$ ipython --no-banner

In [1]: import numpy as np

In [2]: np.set_printoptions(precision=3, suppress=True, linewidth=100, legacy="1.25")

In [3]: def rd(a):
   ...:     return np.round(a, 3) + 0
   ...: 

In [4]: m1 = np.loadtxt("mat.csv", delimiter=",")

In [5]: m1
Out[5]: 
array([[-0.501,  1.116, -0.161,  2.669,  2.213],
       [-0.178,  0.388,  0.297,  2.158,  1.434],
       [-0.451,  1.144,  0.098,  2.306,  1.733],
       [ 0.326,  1.216, -0.175,  2.071,  1.793],
       [ 0.309,  0.309, -0.074,  1.961,  1.442],
       [ 0.284,  0.985,  0.387,  1.959,  1.775],
       [ 0.226,  0.71 , -0.027,  1.643,  1.832],
       [ 0.076,  0.916,  0.133,  2.182,  1.508],
       [ 0.186,  0.982,  0.014,  1.779,  1.756],
       [ 1.254,  1.047,  1.402, -0.265, -0.264],
       [ 0.508,  0.904,  1.116,  0.047, -0.139],
       [ 1.445,  0.839,  1.032,  0.115,  0.161],
       [ 0.702,  0.741,  0.756,  0.052, -0.236],
       [ 1.237,  1.073,  0.245, -0.221, -0.304],
       [ 1.242,  1.189,  0.87 ,  0.021, -0.122],
       [ 0.882,  0.99 ,  0.808, -0.073,  0.106],
       [ 0.642,  0.853,  1.   ,  0.226, -0.137],
       [ 1.061,  1.382,  1.223,  0.101, -0.004],
       [-0.544,  1.715,  0.001,  0.43 ,  1.199],
       [-0.169,  1.715,  0.294,  0.554,  1.401],
       [-0.127,  1.847, -0.52 ,  0.604,  1.302],
       [ 0.197,  2.066, -0.524,  0.877,  1.174],
       [-0.18 ,  1.73 ,  0.332,  0.354,  1.088],
       [-0.206,  1.964, -0.207,  0.714,  0.806],
       [ 0.24 ,  1.968, -0.243,  1.139,  1.292],
       [-0.615,  2.512, -0.372,  1.116,  1.085],
       [-0.194,  1.093, -0.13 ,  1.499,  1.412]])

In [6]: Ac = (m1 - m1.mean(axis=0)) / m1.std(axis=0)

In [7]: np.argwhere(np.abs(Ac) > 2)
Out[7]: 
array([[ 9,  2],
       [25,  1]])

In [8]: c = np.linalg.lstsq(np.delete(Ac, 4, axis=1), Ac[:, 4])[0]

In [9]: rd(c)
Out[9]: array([-0.175,  0.083, -0.188,  0.685])

In [10]: f = np.array([6, 1])

In [11]: rd(np.correlate(m1[18], m1[16], "full"))
Out[11]: array([ 0.075, -0.358, -0.157,  1.192,  1.048,  1.803,  1.566,  1.299,  0.77 ])

In [12]: rd(np.convolve(m1[18], f))
Out[12]: array([-3.264,  9.746,  1.721,  2.581,  7.624,  1.199])

In [13]: E = np.loadtxt("layer10.csv", delimiter=",")

In [14]: E
Out[14]: 
array([[-0.1,  1. ,  0.5, -1.1,  0.4,  0. ,  0.3],
       [ 1.6,  0.3,  1.1,  1.1,  0.8,  1.2,  0.3],
       [ 1.4,  0.1, -1. ,  0.7,  0.1, -0.7, -0.2],
       [ 0.7,  1.6, -0.7, -0.3, -0.2,  0.6, -1.2],
       [-0.2, -0.2, -2.4, -1.5, -0.6, -0.9,  0.2],
       [-0.9,  0.4, -0.4, -1. , -0.6,  0.2,  1. ],
       [ 1.4,  0.7, -0.8,  1.3,  0.5,  0.4,  1.6],
       [-9. , -9. ,  9. ,  7. , -5. , -3. ,  6. ],
       [ 0.2,  1. , -0.1, -1. , -0.6,  0.6, -0.6],
       [-1. ,  1.5, -1. ,  0.7,  0.3,  1.2,  0.7],
       [-1. , -0.8, -0.5, -0.3, -1.7, -1.1,  0. ],
       [-0.3, -0.7,  0.2, -0.4,  0.1, -0.5, -0.8],
       [ 1.3, -0.3, -0.7,  0. ,  1.7,  1.1,  1.5],
       [ 0.2,  0.7,  0.4, -1.3,  0. ,  0.7, -0.4],
       [ 1. ,  0.6, -1.1,  0.6,  1.1, -1.7,  1.7],
       [ 1.2, -0.4,  2.8, -1.2,  0.8,  0.6, -1.7],
       [-0.6, -0.1, -0.3, -0.8, -0.7,  0.1,  0.3],
       [-0.2, -1.9, -3.2,  0.9,  0.9,  0.3, -1.5],
       [ 1.1,  0.6,  0.3,  2. , -0.3,  1.1,  0.4],
       [-0.4,  1.5,  0.6, -0.6,  2.8, -1.8,  1. ],
       [-1.4,  0.1, -0.1, -0.3,  1.4,  0.9,  1.5],
       [-1.7,  0.1, -2. , -1.1, -0.6,  0.2,  1.2],
       [-0.6, -1.3, -0.2,  1.4, -0.9,  0.9, -2.2],
       [-0.6, -2.1,  0.6,  0.1,  0. ,  2.6,  0.7],
       [ 1.5,  1.8, -1.3, -1.4,  0.2, -0.8,  1.4],
       [ 1.1, -0.3,  0.4, -1.7, -0.3,  0. ,  0.8],
       [ 2.2, -0.6,  0.6,  0.5, -0.7, -0.3, -0.2],
       [-1.4,  0.9,  0.2, -0.6,  0.2,  0.4,  1.3],
       [-0.4,  0.4, -1. , -0.1, -0.5, -1.9, -0.1],
       [-0.1, -0.9,  0.2, -2.2,  0.6,  0.4,  0.8]])

In [15]: x = np.array([3, 3, 2, 1, 3, 1, 2])

In [16]: target = E @ x

In [17]: rd(np.linalg.solve(E.T @ E, E.T @ target))
Out[17]: array([3., 3., 2., 1., 3., 1., 2.])

In [18]: rng = np.random.default_rng(5936)

In [19]: target = target + 0.1 * rng.normal(size=30)

In [20]: rd(target)
Out[20]: 
array([  4.348,  13.131,   2.291,   2.726,  -9.705,  -2.881,  11.14 , -35.149,  -0.17 ,   3.649,
       -12.946,  -4.863,  10.699,   1.968,   8.198,   6.495,  -4.833, -11.754,   8.654,  12.488,
         3.754,  -9.118, -10.801,  -2.851,   8.508,   2.31 ,   3.595,   1.94 ,  -5.844,  -0.932])

In [21]: c, *_ = np.linalg.lstsq(E, target)

In [22]: rd(np.linalg.norm(target - E @ c))
Out[22]: 0.409

In [23]: [round(float(np.linalg.norm(np.linalg.solve(E.T @ E + lam * np.eye(7), E.T @ target))), 2) for lam in (0, 1, 10, 100)]
Out[23]: [6.07, 5.94, 5.02, 2.3]

In [24]: lab = E[:, 0] > np.median(E[:, 0])

In [25]: f = E[lab].mean(axis=0) - E[~lab].mean(axis=0)

In [26]: rd(f)
Out[26]: array([ 2.293,  1.14 ,  0.073, -0.493,  0.6  ,  0.373, -0.32 ])

In [27]: rd((((E - E.mean(axis=0)) @ f > 0) == lab).mean())
Out[27]: 0.933

In [28]: Q, evecs = np.linalg.qr(m1[:, :2])[0], np.linalg.qr(m1[:, 2:])[0]

In [29]: s = np.linalg.svd(Q.T @ evecs, compute_uv=False)

In [30]: rd(np.linalg.norm(Q @ Q.T - evecs @ evecs.T, 2))
Out[30]: 1.0

In [31]: rd(s)
Out[31]: array([0.853, 0.785])

In [32]: (s > 0.9).sum()
Out[32]: 0

In [33]: feats = np.load("out3.npy")

In [34]: feats
Out[34]: 
array([[-10.004,  12.019,   1.008,  -7.964, -13.02 ,  -2.01 ,  -8.006,  -3.978, -11.999,  -1.991,
         -9.044,   7.002,   9.993,  22.024,  -5.992],
       [-18.97 , -10.003,   8.988,  13.004, -13.017,  15.006,  -0.996,  -3.045,  10.007,  -3.976,
        -15.   ,  -3.006,  18.981,  28.027, -16.007],
       [-25.992,   1.031,   3.965,  -0.97 , -22.01 ,   7.998, -17.985,  -0.007,  -0.987,   9.   ,
         -3.986,  -3.957,  25.96 ,  26.073, -25.974],
       [ -8.991,   5.993,   1.995,  -3.019, -10.017,   0.999,  -5.028,  -2.996,  -5.99 ,  -1.994,
         -8.025,   3.996,   8.998,  18.01 ,  -6.018],
       [-19.968,   5.982,   2.968,  -3.979, -19.   ,   3.993, -13.994,  -1.986,  -5.969,   3.998,
         -6.99 ,   1.007,  19.972,  26.007, -18.013],
       [-36.004,  -8.976,   8.978,   9.   , -26.992,  18.036, -17.962,  -0.011,   9.029,   8.989,
         -9.002,  -9.01 ,  35.991,  35.992, -36.008],
       [ -4.989,   9.999,   4.989,  -1.015,  -9.022,   1.024,   5.017,  -9.005, -10.041, -16.016,
        -23.015,  13.033,   5.025,  31.954,   4.015],
       [-16.017,   6.033,   3.994,  -2.035, -16.001,   4.011,  -7.989,  -4.01 ,  -5.991,  -2.   ,
        -11.973,   3.982,  15.998,  28.03 , -12.013],
       [-18.016,  -1.022,   5.015,   3.007, -15.015,   8.029,  -8.001,  -1.991,   1.023,   1.015,
         -9.009,  -0.99 ,  17.979,  23.966, -15.993]])

In [35]: np.argsort(-np.linalg.norm(feats, axis=0).round(6), kind="stable")[:3]
Out[35]: array([13,  0, 12])

In [36]: rd(np.linalg.norm(feats, 2) / np.linalg.norm(feats))
Out[36]: 0.913
